>>> import numpy as np
>>> from numpy import linalg as LA
>>> np.set_printoptions(precision=3, suppress=True, linewidth=100, floatmode="fixed")
>>> arr = np.array([[0, 0, 0], [0, 0, 0], [1, 1, 0]])
>>> arr
array([[0, 0, 0],
       [0, 0, 0],
       [1, 1, 0]])
>>> # columns 0 and 1 are equal
>>> print(np.argsort(-LA.norm(arr, axis=0).round(6), kind="stable")[:3])
[0 1 2]
>>> LA.matrix_rank(arr, rtol=0.1)
np.int64(1)
>>> [round(float(x), 3) for x in LA.svd(arr, compute_uv=False)[:3]]
[1.414, 0.0, 0.0]
>>> data = np.load("case13.npy")
>>> data
array([[-1.000,  1.000,  0.000,  0.000,  0.000],
       [ 0.000, -1.000,  1.000,  0.000,  0.000],
       [ 0.000,  0.000, -1.000,  1.000,  0.000],
       [ 0.000,  0.000,  0.000, -1.000,  1.000],
       [ 0.000,  0.000,  0.000,  0.000, -1.000]])
>>> # triangular, det is the product of the diagonal
>>> r = LA.matrix_rank(arr)
>>> print(r)
1
>>> null = LA.svd(arr)[2][r:].T
>>> [int(LA.matrix_rank(arr[:i])) for i in range(1, len(arr) + 1)]
[0, 0, 1]
>>> arr @ null
array([[0.000, 0.000],
       [0.000, 0.000],
       [0.000, 0.000]])
>>> LA.matrix_rank(arr.T @ arr), LA.matrix_rank(arr @ arr.T)
(np.int64(1), np.int64(1))
>>> LA.norm(data, axis=1).argmax()
np.int64(0)
>>> round(LA.norm(data, 2), 3)
np.float64(1.919)
>>> np.round(LA.norm(data, 1), 3), round(LA.norm(data, np.inf), 3)
(np.float64(2.0), np.float64(2.0))
>>> data @ data
array([[ 1.000, -2.000,  1.000,  0.000,  0.000],
       [ 0.000,  1.000, -2.000,  1.000,  0.000],
       [ 0.000,  0.000,  1.000, -2.000,  1.000],
       [ 0.000,  0.000,  0.000,  1.000, -2.000],
       [ 0.000,  0.000,  0.000,  0.000,  1.000]])
>>> np.prod(np.diag(data)), round(LA.det(data), 3)
(np.float64(-1.0), np.float64(-1.0))
>>> A2 = LA.invert(data)
Traceback (most recent call last):
  File "<python-input-23>", line 1, in <module>
    A2 = LA.invert(data)
         ^^^^^^^^^
AttributeError: module 'numpy.linalg' has no attribute 'invert'
>>> A2 = LA.inv(data)
>>> data @ A2
array([[1.000, 0.000, 0.000, 0.000, 0.000],
       [0.000, 1.000, 0.000, 0.000, 0.000],
       [0.000, 0.000, 1.000, 0.000, 0.000],
       [0.000, 0.000, 0.000, 1.000, 0.000],
       [0.000, 0.000, 0.000, 0.000, 1.000]])
>>> LA.det(data) * A2
array([[1.000, 1.000, 1.000, 1.000, 1.000],
       [0.000, 1.000, 1.000, 1.000, 1.000],
       [0.000, 0.000, 1.000, 1.000, 1.000],
       [0.000, 0.000, 0.000, 1.000, 1.000],
       [0.000, 0.000, 0.000, 0.000, 1.000]])
>>> A2
array([[-1.000, -1.000, -1.000, -1.000, -1.000],
       [-0.000, -1.000, -1.000, -1.000, -1.000],
       [-0.000, -0.000, -1.000, -1.000, -1.000],
       [-0.000, -0.000, -0.000, -1.000, -1.000],
       [-0.000, -0.000, -0.000, -0.000, -1.000]])
>>> feats = np.load("out6.npy")
>>> feats
array([[  8.430,  14.210,   1.540,  -9.840,  13.227,   2.942],
       [  7.639,  13.375,   1.636,  -8.667,  11.717,   1.913],
       [  7.580,  10.722,   1.088,  -7.559,  10.687,   1.826],
       [  7.258,  11.122,   1.542,  -7.897,  10.338,   2.002],
       [  3.953,   6.584,   0.403,  -4.266,   5.894,   0.884],
       [  0.933,   1.789,   0.415,  -1.127,   1.444,   0.031],
       [  8.276,  12.522,   2.124,  -8.776,  11.892,   2.719],
       [  3.509,   6.551,   1.184,  -4.867,   5.897,   1.977],
       [  1.634,   3.228,   0.005,  -1.905,   2.738,   0.681],
       [  5.073,   7.844,   1.181,  -5.534,   7.688,   1.410],
       [  1.028,   1.673,   0.075,  -1.478,   1.105,   0.046],
       [ -4.440,  -6.583,  -1.075,   4.331,  -6.615,  -1.506],
       [ -7.072, -11.639,  -0.873,   8.003, -10.848,  -2.554],
       [ -9.154, -14.246,  -1.896,  10.449, -13.483,  -3.077],
       [ -6.820, -11.015,  -0.664,   7.981, -10.378,  -2.261],
       [  1.058,   1.277,   0.280,  -0.917,   1.808,   0.456],
       [  4.437,   8.110,   1.102,  -5.205,   7.395,   1.197],
       [ -4.884,  -7.953,  -1.092,   5.656,  -7.262,  -1.400],
       [ -6.312,  -9.566,  -1.169,   5.918,  -8.844,  -2.044],
       [  7.939,  12.530,   1.310,  -8.807,  11.898,   2.511],
       [ -0.993,  -1.529,   0.141,   1.249,  -1.479,  -0.534],
       [ -8.064, -12.839,  -1.506,   8.568, -12.489,  -2.157],
       [ -0.035,  -0.436,   0.224,   0.437,  -0.174,  -0.472],
       [  6.714,  11.090,   1.526,  -7.552,  10.795,   2.320],
       [ -4.394,  -6.131,  -0.660,   3.992,  -6.328,  -1.586],
       [ -8.684, -14.354,  -1.300,   9.745, -13.630,  -2.475],
       [  2.323,   3.172,  -0.109,  -2.118,   2.818,   0.606],
       [ -5.529,  -9.562,  -0.875,   6.271,  -9.034,  -1.989],
       [ -5.148,  -8.376,  -0.871,   5.282,  -7.622,  -1.197],
       [  3.365,   4.565,   0.701,  -3.347,   4.568,   1.162],
       [  7.847,  13.078,   1.375,  -8.809,  12.270,   2.681],
       [  7.729,  12.980,   1.691,  -8.442,  11.897,   2.313],
       [ -5.739, -10.097,  -1.308,   6.373,  -8.894,  -1.881]])
>>> dist = LA.norm(feats[:, None] - feats[None], axis=-1)
>>> np.flatnonzero(dist[26] < dist.mean() / 2)
array([ 4,  5,  7,  8,  9, 10, 15, 16, 20, 22, 26, 29])
>>> (dist + 1e9 * np.eye(33)).round(6).argmin(axis=1)
array([30, 31,  3, 23,  7, 10, 19,  4, 26, 16,  5, 24, 14, 25, 12,  5,  9, 28, 27, 30, 22, 25, 20,
        3, 11, 13,  8, 32, 17,  4, 19,  1, 27])
>>> np.unravel_index(dist.round(6).argmax(), dist.shape)
(np.int64(0), np.int64(13))
>>> dist.mean(axis=1).argmax()
np.int64(13)
>>> dist[:5, :5]
array([[ 0.000,  2.459,  5.098,  4.890, 12.983],
       [ 2.459,  0.000,  3.105,  2.781, 10.750],
       [ 5.098,  3.105,  0.000,  0.858,  8.090],
       [ 4.890,  2.781,  0.858,  0.000,  8.185],
       [12.983, 10.750,  8.090,  8.185,  0.000]])
>>> dist[26].round(6).argsort(kind="stable")[:4]
array([26,  8,  5, 10])
>>> f = np.array([0, 0])
>>> np.convolve(feats[20], f)
array([0.000, 0.000, 0.000, 0.000, 0.000, 0.000, 0.000])
>>> np.correlate(feats[20], feats[1], "full")
array([ -1.900, -14.560,  -9.039,  15.669,  -5.200, -56.981,  -1.189,  19.991, -11.114, -18.440,
        -4.079])
>>> W1 = np.array([[-3, 7, 1],
...     [-6, -3, -6],
...     [-9, -9, 0],
...     [5, 4, 2],
...     [4, 2, 5],
...     [7, 3, -4]])
>>> c = np.array([-3, 1, 0])
>>> hid = np.maximum(feats @ W1 + c, 0)
>>> LA.matrix_rank(hid)
np.int64(3)
>>> (hid > 0).astype(int)
array([[0, 0, 0],
       [0, 0, 0],
       [0, 1, 0],
       [0, 0, 0],
       [0, 1, 0],
       [0, 0, 0],
       [0, 0, 0],
       [0, 0, 0],
       [0, 1, 0],
       [0, 0, 0],
       [0, 0, 0],
       [1, 0, 1],
       [1, 0, 1],
       [1, 1, 1],
       [1, 0, 1],
       [0, 1, 0],
       [0, 0, 0],
       [1, 1, 1],
       [1, 0, 1],
       [0, 1, 0],
       [1, 0, 1],
       [1, 0, 1],
       [0, 1, 1],
       [0, 0, 0],
       [1, 0, 1],
       [1, 0, 1],
       [0, 1, 0],
       [1, 0, 1],
       [1, 1, 1],
       [0, 1, 0],
       [0, 1, 0],
       [0, 0, 0],
       [1, 1, 1]])
>>> print((hid > 0).mean(axis=0))
[0.394 0.394 0.424]
>>> C = np.array([[3, -6, 8], [-3, 5, -3], [-8, -5, 2]])
>>> (hid @ C).round(6).argmax(axis=1)
array([0, 0, 1, 0, 1, 0, 0, 0, 1, 0, 0, 2, 2, 2, 2, 1, 0, 2, 2, 1, 2, 2, 2, 0, 2, 2, 1, 2, 2, 1, 1,
       0, 2])
>>> W1 @ C
array([[-38,  48, -43],
       [ 39,  51, -51],
       [  0,   9, -45],
       [-13, -20,  32],
       [-34, -39,  36],
       [ 44,  -7,  39]])
>>> idx = feats[:, 0] > np.median(feats[:, 0])
>>> f = feats[idx].mean(axis=0) - feats[~idx].mean(axis=0)
>>> f
array([ 10.224,  16.515,   1.859, -11.223,  15.488,   3.269])
>>> ((feats - feats.mean(axis=0)) @ f > 0).astype(int)
array([1, 1, 1, 1, 1, 1, 1, 1, 1, 1, 1, 0, 0, 0, 0, 1, 1, 0, 0, 1, 0, 0, 0, 1, 0, 0, 1, 0, 0, 1, 1,
       1, 0])
>>> np.einsum("ij,ji->", data, data)
np.float64(5.0)
>>> round(float(LA.det(data.T)), 3)
-1.0
>>> LA.eigvals(data)
array([-1.000, -1.000, -1.000, -1.000, -1.000])
>>> np.poly(data)
array([ 1.000,  5.000, 10.000, 10.000,  5.000,  1.000])
>>> M = np.load("m.npy")
>>> M
array([[ 2,  3,  2,  3,  2,  3],
       [-2,  0, -2,  0, -2,  0],
       [-2, -2, -2, -2, -2, -2],
       [ 2,  3,  2,  3,  2,  3],
       [-2,  0, -2,  0, -2,  0],
       [-2, -2, -2, -2, -2, -2]])
>>> # rows 0 and 3 are equal
>>> LA.matrix_rank(M, rtol=0.1)
np.int64(2)
>>> LA.cond(M) > 100
np.True_
>>> C = np.array([[0, 2, 1, 1, 0], [2, 2, 1, 0, 0]])
>>> X = np.repeat(C, 25 // 2, axis=0)
>>> rng = np.random.default_rng(620312)
>>> X = X + 0.3 * rng.normal(size=X.shape)
>>> X
array([[-0.101,  1.718,  1.098,  1.349, -0.286],
       [ 0.194,  2.579,  1.004,  0.718,  0.207],
       [-0.082,  1.665,  0.827,  0.487,  0.136],
       [-0.022,  1.349,  1.293,  0.522, -0.046],
       [ 0.412,  1.688,  1.114,  1.098, -0.177],
       [ 0.527,  2.246,  0.591,  1.191, -0.040],
       [-0.056,  1.687,  1.163,  1.036, -0.134],
       [ 0.457,  2.345,  0.873,  1.199,  0.012],
       [-0.244,  2.221,  1.493,  0.630, -0.351],
       [ 0.134,  1.560,  1.119,  0.996,  0.368],
       [ 0.009,  2.172,  0.739,  1.087,  0.134],
       [ 0.104,  1.717,  0.465,  0.900,  0.052],
       [ 2.045,  1.624,  1.061, -0.233, -0.264],
       [ 1.883,  1.946,  1.248, -0.660, -0.540],
       [ 2.545,  1.816,  0.735,  0.016,  0.105],
       [ 1.781,  2.197,  0.959,  0.116, -0.001],
       [ 1.674,  1.771,  1.001,  0.322,  0.420],
       [ 2.125,  2.376,  0.845, -0.131, -0.111],
       [ 2.243,  1.648,  1.237, -0.026,  0.245],
       [ 1.644,  1.913,  1.361,  0.299, -0.488],
       [ 1.679,  1.978,  0.975, -0.386,  0.023],
       [ 1.867,  1.944,  0.746, -0.257, -0.629],
       [ 1.829,  1.812,  0.839,  0.353,  0.023],
       [ 1.859,  1.962,  1.403,  0.507,  0.031]])
>>> dist = LA.norm(X[:, None] - X[None], axis=-1)
>>> np.flatnonzero(dist[15] < dist.mean() / 2)
array([15, 16, 17, 19, 20, 22, 23])
>>> dist.mean(axis=1).argmax()
np.int64(14)
>>> dist[15].round(6).argsort(kind="stable")[:4]
array([15, 22, 17, 20])
>>> print(dist.shape)
(24, 24)
>>> m1 = np.array([[2, 1, 0, 2, 2],
...     [1, 2, 1, 0, 2],
...     [0, 1, 2, 1, 0],
...     [2, 0, 1, 2, 1],
...     [2, 2, 0, 1, 2]])
>>> # equal to its transpose
>>> proj = np.triu(np.array([[1, 1, 1, 0, 0],
...     [0, 1, 2, 0, 0],
...     [1, 2, 2, 0, 0],
...     [0, 1, 0, 0, 0],
...     [0, 2, 0, 2, 0]]), 1) + np.eye(5)
>>> A2 = proj @ m1 @ LA.inv(proj)
>>> print(LA.matrix_rank(A2))
5
>>> proj @ m1 - m1 @ proj
array([[ 1.000,  1.000, -1.000,  1.000,  2.000],
       [ 0.000,  1.000, -1.000,  2.000,  0.000],
       [ 0.000,  0.000, -2.000,  0.000,  0.000],
       [ 0.000, -2.000, -2.000,  0.000,  0.000],
       [ 0.000, -2.000, -6.000,  0.000,  0.000]])
>>> print(np.trace(A2), np.trace(m1))
10.0 10
>>> A2
array([[ 3.000,  1.000, -2.000,  3.000,  4.000],
       [ 1.000,  3.000, -2.000,  2.000,  2.000],
       [ 0.000,  1.000,  0.000,  1.000,  0.000],
       [ 2.000, -2.000,  3.000,  2.000,  1.000],
       [ 2.000,  0.000, -2.000,  1.000,  2.000]])
>>> np.round(LA.det(A2), 3)
np.float64(10.0)
>>> O = A2.astype(float).copy()
>>> for j in range(5):
...     O[:, j] -= O[:, :j] @ (O[:, :j].T @ O[:, j])
...     O[:, j] /= LA.norm(O[:, j])
... 
>>> print(np.round(O.T @ O, 3) + 0)
[[1.000 0.000 0.000 0.000 0.000]
 [0.000 1.000 0.000 0.000 0.000]
 [0.000 0.000 1.000 0.000 0.000]
 [0.000 0.000 0.000 1.000 0.000]
 [0.000 0.000 0.000 0.000 1.000]]
>>> evals, vecs = LA.eigh(m1)
>>> np.abs(vecs[:, -1])
array([0.548, 0.425, 0.196, 0.425, 0.548])
>>> np.round(vecs.T @ vecs, 3) + 0
array([[1.000, 0.000, 0.000, 0.000, 0.000],
       [0.000, 1.000, 0.000, 0.000, 0.000],
       [0.000, 0.000, 1.000, 0.000, 0.000],
       [0.000, 0.000, 0.000, 1.000, 0.000],
       [0.000, 0.000, 0.000, 0.000, 1.000]])
>>> np.unique(evals.round(6) + 0, return_counts=True)[1]
array([1, 1, 1, 1, 1])
>>> np.round(vecs @ np.diag(evals) @ vecs.T, 3) + 0
array([[2.000, 1.000, 0.000, 2.000, 2.000],
       [1.000, 2.000, 1.000, 0.000, 2.000],
       [0.000, 1.000, 2.000, 1.000, 0.000],
       [2.000, 0.000, 1.000, 2.000, 1.000],
       [2.000, 2.000, 0.000, 1.000, 2.000]])
>>> np.all(LA.eigvalsh(m1) > 0)
np.False_
>>> np.round(LA.eigvalsh(m1).min(), 3)
np.float64(-0.674)
>>> A = np.load("arr.npy")
>>> A
array([[ 0.297, -0.075, -0.029, -0.394, -0.217],
       [-0.075,  0.840,  0.002, -0.193,  0.302],
       [-0.029,  0.002,  0.999, -0.011, -0.019],
       [-0.394, -0.193, -0.011,  0.629,  0.202],
       [-0.217,  0.302, -0.019,  0.202,  0.235]])
>>> # applying it twice changes nothing
>>> evals, vecs = LA.eigh(A)
>>> x0 = np.array([-1, 2, -1, 1, 1])
>>> print(round(x0 @ A @ x0, 3))
7.881
>>> vecs * np.maximum(evals, 0) @ vecs.T
array([[ 0.297, -0.075, -0.029, -0.394, -0.217],
       [-0.075,  0.840,  0.002, -0.193,  0.302],
       [-0.029,  0.002,  0.999, -0.011, -0.019],
       [-0.394, -0.193, -0.011,  0.629,  0.202],
       [-0.217,  0.302, -0.019,  0.202,  0.235]])
